$ python -q
>>> import numpy as np
>>> np.set_printoptions(suppress=True, linewidth=200)
>>> A = np.load("data.npy")
>>> A
array([[2, 2, 3, 2, 2, 4, 0, 2],
       [2, 8, 8, 6, 4, 6, 0, 8],
       [3, 8, 9, 7, 4, 8, 0, 8],
       [2, 6, 7, 6, 2, 6, 0, 6],
       [2, 4, 4, 2, 4, 4, 0, 4],
       [4, 6, 8, 6, 4, 9, 0, 6],
       [0, 0, 0, 0, 0, 0, 0, 0],
       [2, 8, 8, 6, 4, 6, 0, 8]])
>>> # 2 blocks once reordered
>>> r = np.linalg.matrix_rank(A)
>>> r
np.int64(3)
>>> null = np.linalg.svd(A)[2][r:].T
>>> [int(np.linalg.matrix_rank(A[:, :j + 1])) for j in range(8)]
[1, 2, 3, 3, 3, 3, 3, 3]
>>> null.shape
(8, 5)
>>> np.flatnonzero(np.linalg.matrix_power((A != 0) + (A.T != 0) + np.eye(8), 8)[0])
array([0, 1, 2, 3, 4, 5, 7])
>>> (np.linalg.matrix_power((A != 0) + (A.T != 0) + np.eye(8), 8) > 0).astype(int)
array([[1, 1, 1, 1, 1, 1, 0, 1],
       [1, 1, 1, 1, 1, 1, 0, 1],
       [1, 1, 1, 1, 1, 1, 0, 1],
       [1, 1, 1, 1, 1, 1, 0, 1],
       [1, 1, 1, 1, 1, 1, 0, 1],
       [1, 1, 1, 1, 1, 1, 0, 1],
       [0, 0, 0, 0, 0, 0, 1, 0],
       [1, 1, 1, 1, 1, 1, 0, 1]])
>>> E = np.loadtxt("arr.csv", delimiter=",")
>>> E.round(2)
array([[ 0.71, -0.71,  0.  ,  0.  ],
       [ 0.71,  0.71,  0.  ,  0.  ],
       [ 0.  ,  0.  ,  1.  ,  0.  ],
       [ 0.  ,  0.  ,  0.  ,  1.  ]])
>>> x = np.array([-1, -5, -2, 3, 1, -3, -4, 3])
>>> A @ np.ones(8)
array([17., 42., 47., 35., 24., 43.,  0., 42.])
>>> np.einsum("ij,j->i", A, x)
array([-16, -30, -36, -26, -20, -37,   0, -30])
>>> np.linalg.norm(A @ x) <= np.linalg.norm(A, 2) * np.linalg.norm(x) + 1e-9
np.True_
>>> A @ (2 * x)
array([-32, -60, -72, -52, -40, -74,   0, -60])
>>> theta = np.radians(15)
>>> Rm = np.eye(4)
>>> Rm[2, 2] = Rm[0, 0] = np.cos(theta)
>>> Rm[2, 0], Rm[0, 2] = -np.sin(theta), np.sin(theta)
>>> Rm.round(2)
array([[ 0.97,  0.  ,  0.26,  0.  ],
       [ 0.  ,  1.  ,  0.  ,  0.  ],
       [-0.26,  0.  ,  0.97,  0.  ],
       [ 0.  ,  0.  ,  0.  ,  1.  ]])
>>> other = E @ Rm.T
>>> round(float(np.linalg.det(Rm)), 2), round(np.trace(Rm), 2)
(1.0, np.float64(3.93))
>>> np.allclose(E @ E.T, other @ other.T)
True
>>> other.round(2)
array([[ 0.68, -0.71, -0.18,  0.  ],
       [ 0.68,  0.71, -0.18,  0.  ],
       [ 0.26,  0.  ,  0.97,  0.  ],
       [ 0.  ,  0.  ,  0.  ,  1.  ]])
>>> np.round(np.abs(other - E).max(axis=0), 2)
array([0.26, 0.  , 0.18, 0.  ])
>>> rng = np.random.default_rng(70)
>>> idx = rng.permutation(4)
>>> idx
array([1, 2, 0, 3])
>>> other = E[idx][:, idx]
>>> round(np.trace(other), 2)
np.float64(3.41)
>>> cov = E.T @ E
>>> np.round(np.linalg.eigvalsh(cov)[::-1], 2)
array([1., 1., 1., 1.])
>>> np.allclose(cov, cov.T)
True
>>> W2 = np.sign(np.array([[5, 0, 4, -1], [-2, 3, -5, 3], [1, -4, 5, -1], [-5, 0, -3, 4]]))
>>> other = (np.tril(W2, -1) + np.eye(4)) @ (np.triu(W2, 1) + np.eye(4))
>>> w = np.array([2, -1, 0, 2])
>>> mat = np.rint(other * w @ np.linalg.inv(other)) + 0
>>> mat
array([[ 0., -4., -4., -2.],
       [ 1.,  4.,  5.,  4.],
       [-3., -6., -7., -6.],
       [ 4.,  8.,  8.,  6.]])
>>> # rows and columns are dependent
>>> Uu, sv, vt = np.linalg.svd(mat)
>>> vecs = vt[:(sv > 1e-8).sum()]
>>> x = mat[1] + 2 * mat[2] + rng.integers(2) * np.eye(4)[3]
>>> x
array([-5., -8., -9., -7.])
>>> np.linalg.matrix_rank(np.vstack([mat, x]))
np.int64(4)
